$ ipython --no-banner

In [1]: import numpy as np

In [2]: from numpy import linalg as LA

In [3]: np.set_printoptions(suppress=True, linewidth=160)

In [4]: rnd = lambda a: np.round(a, 2) + 0

In [5]: feats = np.loadtxt("out0.csv", delimiter=",")

In [6]: feats
Out[6]: 
array([[-2.,  4., -3.,  6., -1., -8., -4.],
       [ 3., -3., -1., -6., -9., -4., -3.],
       [ 7., -9., -2.,  5., -2.,  2., -1.],
       [-1.,  8., -3., -6.,  6., -6., -9.],
       [ 5.,  0., -7.,  7.,  2., -6., -8.],
       [-3., -8., -5.,  2., -1.,  3., -8.],
       [ 4.,  3., -7.,  5., -7., -1., -8.]])

In [7]: Uu, sig, Vh = LA.svd(feats, full_matrices=False)

In [8]: np.allclose(Uu * sig @ Vh, feats)
Out[8]: True

In [9]: rnd(Uu.T @ feats @ Vh.T)
Out[9]: 
array([[23.75,  0.  ,  0.  ,  0.  ,  0.  ,  0.  ,  0.  ],
       [ 0.  , 19.63,  0.  ,  0.  ,  0.  ,  0.  ,  0.  ],
       [ 0.  ,  0.  , 12.98,  0.  ,  0.  ,  0.  ,  0.  ],
       [ 0.  ,  0.  ,  0.  , 11.25,  0.  ,  0.  ,  0.  ],
       [ 0.  ,  0.  ,  0.  ,  0.  ,  8.13,  0.  ,  0.  ],
       [ 0.  ,  0.  ,  0.  ,  0.  ,  0.  ,  6.57,  0.  ],
       [ 0.  ,  0.  ,  0.  ,  0.  ,  0.  ,  0.  ,  0.7 ]])

In [10]: Uu.shape, sig.shape, Vh.shape
Out[10]: ((7, 7), (7,), (7, 7))

In [11]: print(rnd(Uu.T @ Uu))
[[1. 0. 0. 0. 0. 0. 0.]
 [0. 1. 0. 0. 0. 0. 0.]
 [0. 0. 1. 0. 0. 0. 0.]
 [0. 0. 0. 1. 0. 0. 0.]
 [0. 0. 0. 0. 1. 0. 0.]
 [0. 0. 0. 0. 0. 1. 0.]
 [0. 0. 0. 0. 0. 0. 1.]]

In [12]: rnd(np.cumsum(sig ** 2) / np.sum(sig ** 2))
Out[12]: array([0.42, 0.7 , 0.83, 0.92, 0.97, 1.  , 1.  ])

In [13]: f, v = feats[5], feats[0]

In [14]: f @ v
Out[14]: np.float64(10.0)

In [15]: f @ f
Out[15]: np.float64(176.0)

In [16]: pr = (f @ v) / (f @ f) * f

In [17]: rnd((v - pr) @ f)
Out[17]: np.float64(0.0)

In [18]: rnd(pr)
Out[18]: array([-0.17, -0.45, -0.28,  0.11, -0.06,  0.17, -0.45])

In [19]: rnd(v - pr)
Out[19]: array([-1.83,  4.45, -2.72,  5.89, -0.94, -8.17, -3.55])

In [20]: rnd(LA.norm(f + v) ** 2 + LA.norm(f - v) ** 2)
Out[20]: np.float64(644.0)

In [21]: print(np.outer(f, v))
[[  6. -12.   9. -18.   3.  24.  12.]
 [ 16. -32.  24. -48.   8.  64.  32.]
 [ 10. -20.  15. -30.   5.  40.  20.]
 [ -4.   8.  -6.  12.  -2. -16.  -8.]
 [  2.  -4.   3.  -6.   1.   8.   4.]
 [ -6.  12.  -9.  18.  -3. -24. -12.]
 [ 16. -32.  24. -48.   8.  64.  32.]]
